$ python3 -q
>>> import numpy as np
>>> import numpy.linalg as la
>>> np.set_printoptions(precision=3, suppress=True, linewidth=120, sign=" ")
>>> def rnd(a):
...     return np.round(a, 3) + 0
... 
>>> A = np.loadtxt("w.csv", delimiter=",")
>>> A
array([[ 0.,  0.,  0.,  0.,  0.],
       [ 0.,  0.,  1.,  1.,  0.],
       [ 0.,  1.,  0.,  0.,  1.],
       [ 0.,  1.,  0.,  0.,  1.],
       [ 0.,  0.,  1.,  1.,  0.]])
>>> np.einsum("ij,ji->", A, A)
np.float64(8.0)
>>> np.kron(np.eye(2, dtype=int), A)
array([[ 0.,  0.,  0.,  0.,  0.,  0.,  0.,  0.,  0.,  0.],
       [ 0.,  0.,  1.,  1.,  0.,  0.,  0.,  0.,  0.,  0.],
       [ 0.,  1.,  0.,  0.,  1.,  0.,  0.,  0.,  0.,  0.],
       [ 0.,  1.,  0.,  0.,  1.,  0.,  0.,  0.,  0.,  0.],
       [ 0.,  0.,  1.,  1.,  0.,  0.,  0.,  0.,  0.,  0.],
       [ 0.,  0.,  0.,  0.,  0.,  0.,  0.,  0.,  0.,  0.],
       [ 0.,  0.,  0.,  0.,  0.,  0.,  0.,  1.,  1.,  0.],
       [ 0.,  0.,  0.,  0.,  0.,  0.,  1.,  0.,  0.,  1.],
       [ 0.,  0.,  0.,  0.,  0.,  0.,  1.,  0.,  0.,  1.],
       [ 0.,  0.,  0.,  0.,  0.,  0.,  0.,  1.,  1.,  0.]])
>>> np.einsum("ii->", A)
np.float64(0.0)
>>> rnd(la.det(A[::-1]))
np.float64(0.0)
>>> rnd(la.det(2 * A)), rnd(la.det(A))
(np.float64(0.0), np.float64(0.0))
>>> rnd(la.det(A.T))
np.float64(0.0)
>>> E = np.loadtxt("data.csv", delimiter=",")
>>> E
array([[ 0.,  1.,  0.],
       [-1., -2., -2.],
       [ 3., -3.,  1.],
       [ 0.,  0.,  2.],
       [-1.,  0.,  3.],
       [-1.,  0.,  3.]])
>>> B = E / la.norm(E, axis=1, keepdims=True)
>>> gram = B @ B.T
>>> rnd(la.norm(B, axis=1))
array([ 1.,  1.,  1.,  1.,  1.,  1.])
>>> (gram - 2 * np.eye(6)).round(6).argmax(axis=1)
array([ 3,  2,  3,  4,  5,  4])
>>> feats = np.array([[0, 2], [-5, -3]])
>>> evals, V = la.eigh(A)
>>> x0 = np.array([0, 0, 1, 2, 0])
>>> rnd(la.eigvalsh(A[1:, 1:]))
array([-2.,  0.,  0.,  2.])
>>> (np.sign(V[:, -1].round(6)) == np.sign(V[0, -1].round(6))).astype(int)
array([ 1,  0,  0,  0,  0])
>>> x0 @ A @ x0
np.float64(0.0)
>>> x0 @ A @ x0 / (x0 @ x0), rnd(evals[0]), rnd(evals[-1])
(np.float64(0.0), np.float64(-2.0), np.float64(2.0))
